% python3 -q
>>> import numpy as np
>>> np.set_printoptions(precision=1, suppress=True, linewidth=100)
>>> W0 = np.load("arr.npy")
>>> W0
array([[  2.7,   3.6,  -2.2,  -3.2,   2. ],
       [ -6.5,  -5.6,   2.8,   8.3,  -7.2],
       [  7.9,   6.6,  -0.3,  -2.4,   4.1],
       [  3.7,   8.5,  -6. ,  -8.9,   3.4],
       [ -4.3, -13.7,   6.5,   5.5,   3.7],
       [ -0.8,   5.1,  -5.3,  -7.2,  -0.2],
       [-10.6, -12.8,   5.5,   9.3,  -5.7],
       [ -7.7, -11.7,   5.5,   7.3,  -2.1],
       [ -3.6,  -3.5,   1.3,   3.6,  -3. ],
       [  0.1,   0.6,  -1.2,  -3.3,   1.2],
       [  3.8,   1.5,   0.7,  -0.1,   2.6],
       [  3.9,   9.1,  -5.1,  -4.5,  -1.7]])
>>> def softmax(z):
...     e = np.exp(z - z.max(axis=-1, keepdims=True))
...     return e / e.sum(axis=-1, keepdims=True)
... 
>>> np.round(softmax(W0[4]), 1) + 0
array([0. , 0. , 0.7, 0.3, 0. ])
>>> softmax(W0).sum(axis=1)
array([1., 1., 1., 1., 1., 1., 1., 1., 1., 1., 1., 1.])
>>> scores = W0 @ W0.T / np.sqrt(5)
>>> softmax(scores)[4] @ W0
array([ -4.8, -13.6,   6.4,   5.8,   3. ])
>>> np.round(softmax(scores), 1) + 0
array([[0. , 0. , 0. , 1. , 0. , 0. , 0. , 0. , 0. , 0. , 0. , 0. ],
       [0. , 0. , 0. , 0. , 0. , 0. , 1. , 0. , 0. , 0. , 0. , 0. ],
       [0. , 0. , 0.9, 0.1, 0. , 0. , 0. , 0. , 0. , 0. , 0. , 0. ],
       [0. , 0. , 0. , 1. , 0. , 0. , 0. , 0. , 0. , 0. , 0. , 0. ],
       [0. , 0. , 0. , 0. , 0.9, 0. , 0.1, 0. , 0. , 0. , 0. , 0. ],
       [0. , 0. , 0. , 1. , 0. , 0. , 0. , 0. , 0. , 0. , 0. , 0. ],
       [0. , 0. , 0. , 0. , 0. , 0. , 1. , 0. , 0. , 0. , 0. , 0. ],
       [0. , 0. , 0. , 0. , 0. , 0. , 1. , 0. , 0. , 0. , 0. , 0. ],
       [0. , 0. , 0. , 0. , 0. , 0. , 1. , 0. , 0. , 0. , 0. , 0. ],
       [0. , 0. , 0. , 1. , 0. , 0. , 0. , 0. , 0. , 0. , 0. , 0. ],
       [0. , 0. , 1. , 0. , 0. , 0. , 0. , 0. , 0. , 0. , 0. , 0. ],
       [0. , 0. , 0. , 1. , 0. , 0. , 0. , 0. , 0. , 0. , 0. , 0. ]])
>>> proj = W0 @ np.linalg.solve(W0.T @ W0, W0.T)
>>> round(float(np.trace(proj)), 1)
5.0
>>> np.allclose(proj @ proj, proj)
True
>>> np.diag(proj)
array([0.2, 0.5, 0.5, 0.7, 0.8, 0.4, 0.4, 0.3, 0.1, 0.4, 0.1, 0.5])
>>> np.round(np.linalg.eigvalsh(proj), 1) + 0
array([0., 0., 0., 0., 0., 0., 0., 1., 1., 1., 1., 1.])
>>> G = np.cov(W0, rowvar=False)
>>> round(np.corrcoef(W0[:, 4], W0[:, 0])[0, 1], 1)
np.float64(0.7)
>>> np.polyfit(W0[:, 4], W0[:, 0], 1)
array([ 1.1, -0.7])
>>> np.median(W0, axis=0)
array([-0.4,  1.1,  0.2, -1.2,  0.5])
>>> np.argsort(-W0.std(axis=0).round(6), kind="stable")
array([1, 3, 0, 2, 4])
>>> W0.std(axis=0)
array([5.4, 8. , 4.2, 6. , 3.6])
>>> G.shape
(5, 5)
>>> Y = np.array([[1, 2], [0, 0], [2, 1], [1, 0], [-1, 1]])
>>> np.einsum("ij->j", W0)
array([-11.4, -12.3,   2.2,   4.4,  -2.9])
>>> np.linalg.matrix_rank(W0 @ Y)
np.int64(2)
>>> np.vstack([W0, Y.T]).shape
(14, 5)
>>> np.einsum("ij,ij->i", W0, W0)
array([ 39.3, 202.2, 128.6, 212.7, 292.4, 106.6, 425.4, 284.1,  48.9,  14.1,  24. , 147.2])
